$ ipython --no-banner

In [1]: import numpy as np

In [2]: import numpy.linalg as la

In [3]: np.set_printoptions(suppress=True, linewidth=120)

In [4]: W0 = np.load("test10.npy")

In [5]: W0
Out[5]: 
array([[ 0, -1],
       [-1,  0]])

In [6]: x = np.array([-8, -7])

In [7]: [p for p in range(1, 25) if np.allclose(la.matrix_power(W0, p), np.eye(2))]
Out[7]: [2, 4, 6, 8, 10, 12, 14, 16, 18, 20, 22, 24]

In [8]: np.round(np.abs(la.eigvals(W0)), 2)
Out[8]: array([1., 1.])

In [9]: W0.T @ (W0 @ x)
Out[9]: array([-8, -7])

In [10]: np.round(la.det(W0), 2)
Out[10]: np.float64(-1.0)

In [11]: round(la.det(W0.T), 2)
Out[11]: np.float64(-1.0)

In [12]: round(la.det(2 * W0), 2), round(float(la.det(W0)), 2)
Out[12]: (np.float64(-4.0), -1.0)

In [13]: round(la.det(W0[::-1]), 2)
Out[13]: np.float64(1.0)

In [14]: np.einsum("ij,ji->", W0, W0)
Out[14]: np.int64(2)

In [15]: np.kron(np.eye(2, dtype=int), W0)
Out[15]: 
array([[ 0, -1,  0,  0],
       [-1,  0,  0,  0],
       [ 0,  0,  0, -1],
       [ 0,  0, -1,  0]])

In [16]: x = np.array([2, -2])

In [17]: (W0 * x).sum(axis=1)
Out[17]: array([ 2, -2])

In [18]: W0 @ np.ones(2)
Out[18]: array([-1., -1.])

In [19]: W0 @ np.eye(2)[0]
Out[19]: array([ 0., -1.])

In [20]: W0.sum(axis=0)
Out[20]: array([-1, -1])

In [21]: np.count_nonzero(W0)
Out[21]: np.int64(2)

In [22]: round(float(la.norm(W0)), 2)
Out[22]: 1.41

In [23]: W0[2]
---------------------------------------------------------------------------
IndexError                                Traceback (most recent call last)
Cell In[23], line 1
----> 1 W0[2]

IndexError: index 2 is out of bounds for axis 0 with size 2

In [24]: np.diff(W0, axis=0)
Out[24]: array([[-1,  1]])

In [25]: np.zeros(2, 2)
---------------------------------------------------------------------------
TypeError                                 Traceback (most recent call last)
Cell In[25], line 1
----> 1 np.zeros(2, 2)

TypeError: Cannot interpret '2' as a data type

In [26]: np.round(la.svd(W0, compute_uv=False), 2)
Out[26]: array([1., 1.])

In [27]: W0.sum(axis=1)
Out[27]: array([-1, -1])

In [28]: X = np.loadtxt("block0.csv", delimiter=",")

In [29]: X
Out[29]: 
array([[ 0., -3.,  0.],
       [ 3.,  0.,  3.],
       [ 0., -3.,  0.]])

In [30]: ev, V = la.eigh(W0)

In [31]: np.round(la.svd(W0, compute_uv=False), 2)
Out[31]: array([1., 1.])

In [32]: np.round(np.abs(V[:, -1]), 2)
Out[32]: array([0.71, 0.71])

In [33]: ev.sum(), np.trace(W0)
Out[33]: (np.float64(0.0), np.int64(0))

In [34]: np.round(V.T @ V, 2) + 0
Out[34]: 
array([[1., 0.],
       [0., 1.]])

In [35]: np.unique(ev.round(6) + 0, return_counts=True)[1]
Out[35]: array([1, 1])

In [36]: (ev > 1e-8).sum(), (ev < -1e-8).sum()
Out[36]: (np.int64(1), np.int64(1))

In [37]: np.round(V @ np.diag(ev) @ V.T, 2) + 0
Out[37]: 
array([[ 0., -1.],
       [-1.,  0.]])

In [38]: np.round(np.sort(np.abs(la.eigvals(X))), 2) + 0
Out[38]: array([0.  , 4.24, 4.24])

In [39]: X.inv()
---------------------------------------------------------------------------
AttributeError                            Traceback (most recent call last)
Cell In[39], line 1
----> 1 X.inv()

AttributeError: 'numpy.ndarray' object has no attribute 'inv'

In [40]: X @ X
Out[40]: 
array([[ -9.,   0.,  -9.],
       [  0., -18.,   0.],
       [ -9.,   0.,  -9.]])

In [41]: np.round(la.matrix_power(X, 3), 2)
Out[41]: 
array([[  0.,  54.,   0.],
       [-54.,   0., -54.],
       [  0.,  54.,   0.]])

In [42]: np.allclose(X @ X.T, X.T @ X)
Out[42]: True

In [43]: assert X == X.T
---------------------------------------------------------------------------
ValueError                                Traceback (most recent call last)
Cell In[43], line 1
----> 1 assert X == X.T

ValueError: The truth value of an array with more than one element is ambiguous. Use a.any() or a.all()

In [44]: np.round(np.abs(la.eigvals(X)).max(), 2)
Out[44]: np.float64(4.24)

In [45]: out = np.array([[2, 2], [1, 2]])

In [46]: cent = np.kron(out, X)

In [47]: la.matrix_rank(cent)
Out[47]: np.int64(4)

In [48]: cent.shape
Out[48]: (6, 6)

In [49]: ang = np.radians(15)

In [50]: r_ = np.eye(3)

In [51]: r_[0, 0] = r_[2, 2] = np.cos(ang)

In [52]: r_[0, 2], r_[2, 0] = -np.sin(ang), np.sin(ang)

In [53]: r_.round(2)
Out[53]: 
array([[ 0.97,  0.  , -0.26],
       [ 0.  ,  1.  ,  0.  ],
       [ 0.26,  0.  ,  0.97]])

In [54]: out = X @ r_.T

In [55]: np.allclose(X @ X.T, out @ out.T)
Out[55]: True

In [56]: np.round(np.abs(out - X).max(axis=0), 2)
Out[56]: array([0.88, 0.  , 0.67])

In [57]: np.round(la.det(r_), 2), round(float(np.trace(r_)), 2)
Out[57]: (np.float64(1.0), 2.93)

In [58]: out.round(2)
Out[58]: 
array([[ 0.  , -3.  ,  0.  ],
       [ 2.12,  0.  ,  3.67],
       [ 0.  , -3.  ,  0.  ]])

In [59]: np.allclose(la.norm(X, axis=1), la.norm(out, axis=1))
Out[59]: True

In [60]: arr = np.load("arr.npy")

In [61]: arr
Out[61]: 
array([[  5.54, -11.42,  -0.48],
       [  1.53,   0.82,  -6.14],
       [  1.69,   0.6 ,  -1.83],
       [  3.3 ,   6.38,   7.09],
       [ 13.93,   4.44,   5.54],
       [ 11.23,  11.79,  13.15],
       [ 11.17,  -6.9 ,  -3.31],
       [  8.48,  -2.13,   3.11],
       [  2.48,   0.85,   1.56],
       [  6.52,  -6.61,  -4.64],
       [ -9.16,  -6.3 ,  -9.  ],
       [  3.04,   3.98,   2.04],
       [-10.93,  -5.39,  -9.87],
       [ -0.55,  -3.51,  -7.62],
       [ -7.77,  -6.76,  -2.81]])

In [62]: cent = arr[[5, 4]].astype(float)

In [63]: for _ in range(4):
    ...:     z = la.norm(arr[:, None] - cent, axis=-1).argmin(axis=1)
    ...:     cent = np.array([arr[z == j].mean(axis=0) for j in range(2)])
    ...: 

In [64]: z
Out[64]: array([1, 1, 1, 0, 0, 0, 1, 1, 1, 1, 1, 1, 1, 1, 1])

In [65]: np.abs(cent[1] - cent[0]).argmax()
Out[65]: np.int64(2)

In [66]: np.bincount(z)
Out[66]: array([ 3, 12])

In [67]: np.round(cent[1] - cent[0], 2)
Out[67]: array([ -8.48, -11.1 , -11.84])

In [68]: Ac = arr - arr.mean(axis=1)
---------------------------------------------------------------------------
ValueError                                Traceback (most recent call last)
Cell In[68], line 1
----> 1 Ac = arr - arr.mean(axis=1)

ValueError: operands could not be broadcast together with shapes (15,3) (15,) 

In [69]: Ac = arr - arr.mean(axis=0)

In [70]: Uu, sigma, VT = la.svd(Ac, full_matrices=False)

In [71]: np.round(np.abs(VT[-1]), 2)
Out[71]: array([0.31, 0.55, 0.78])

In [72]: round((sigma ** 2).sum() ** 2 / (sigma ** 4).sum(), 2)
Out[72]: np.float64(1.69)

In [73]: la.matrix_rank(Ac)
Out[73]: np.int64(3)

In [74]: np.round(Ac.mean(axis=0), 2) + 0
Out[74]: array([0., 0., 0.])

In [75]: np.abs(Uu[:, 0]).argmax()
Out[75]: np.int64(5)

In [76]: z = arr[:, 2] > np.median(arr[:, 2])

In [77]: r0 = arr[z].mean(axis=0) - arr[~z].mean(axis=0)

In [78]: z.astype(int)
Out[78]: array([1, 0, 0, 1, 1, 1, 0, 1, 1, 0, 0, 1, 0, 0, 0])

In [79]: np.round((((arr - arr.mean(axis=0)) @ r0 > 0) == z).mean(), 2)
Out[79]: np.float64(0.87)

In [80]: np.argsort(-np.abs(r0).round(6), kind="stable")
Out[80]: array([2, 0, 1])

In [81]: r0.round(2)
Out[81]: array([ 7.79,  6.24, 10.23])

In [82]: arr @ arr
---------------------------------------------------------------------------
ValueError                                Traceback (most recent call last)
Cell In[82], line 1
----> 1 arr @ arr

ValueError: matmul: Input operand 1 has a mismatch in its core dimension 0, with gufunc signature (n?,k),(k,m?)->(n?,m?) (size 15 is different from 3)

In [83]: gram = arr.T @ arr

In [84]: round(float(np.trace(gram)), 2), round((arr ** 2).sum(), 2)
Out[84]: (2043.89, np.float64(2043.89))

In [85]: gram.round(2)
Out[85]: 
array([[885.56, 201.36, 418.66],
       [201.36, 570.03, 436.19],
       [418.66, 436.19, 588.29]])

In [86]: la.matrix_rank(gram)
Out[86]: np.int64(3)

In [87]: feats = np.array([[1, 0], [0, 0]])

In [88]: feats
Out[88]: 
array([[1, 0],
       [0, 0]])

In [89]: feats.T @ feats
Out[89]: 
array([[1, 0],
       [0, 0]])

In [90]: feats @ feats.T
Out[90]: 
array([[1, 0],
       [0, 0]])

In [91]: np.round(la.pinv(feats), 2)
Out[91]: 
array([[1., 0.],
       [0., 0.]])

In [92]: x = np.array([0, -3])

In [93]: (x - feats @ x) @ (feats @ x)
Out[93]: np.int64(0)

In [94]: np.trace(feats)
Out[94]: np.int64(1)

In [95]: ev, V = la.eigh(feats)

In [96]: np.abs(V[:, -1])
Out[96]: array([1., 0.])

In [97]: V @ np.diag(ev) @ V.T
Out[97]: 
array([[1., 0.],
       [0., 0.]])

In [98]: feats @ feats
Out[98]: 
array([[1, 0],
       [0, 0]])

In [99]: np.round(la.det(feats), 2)
Out[99]: np.float64(0.0)
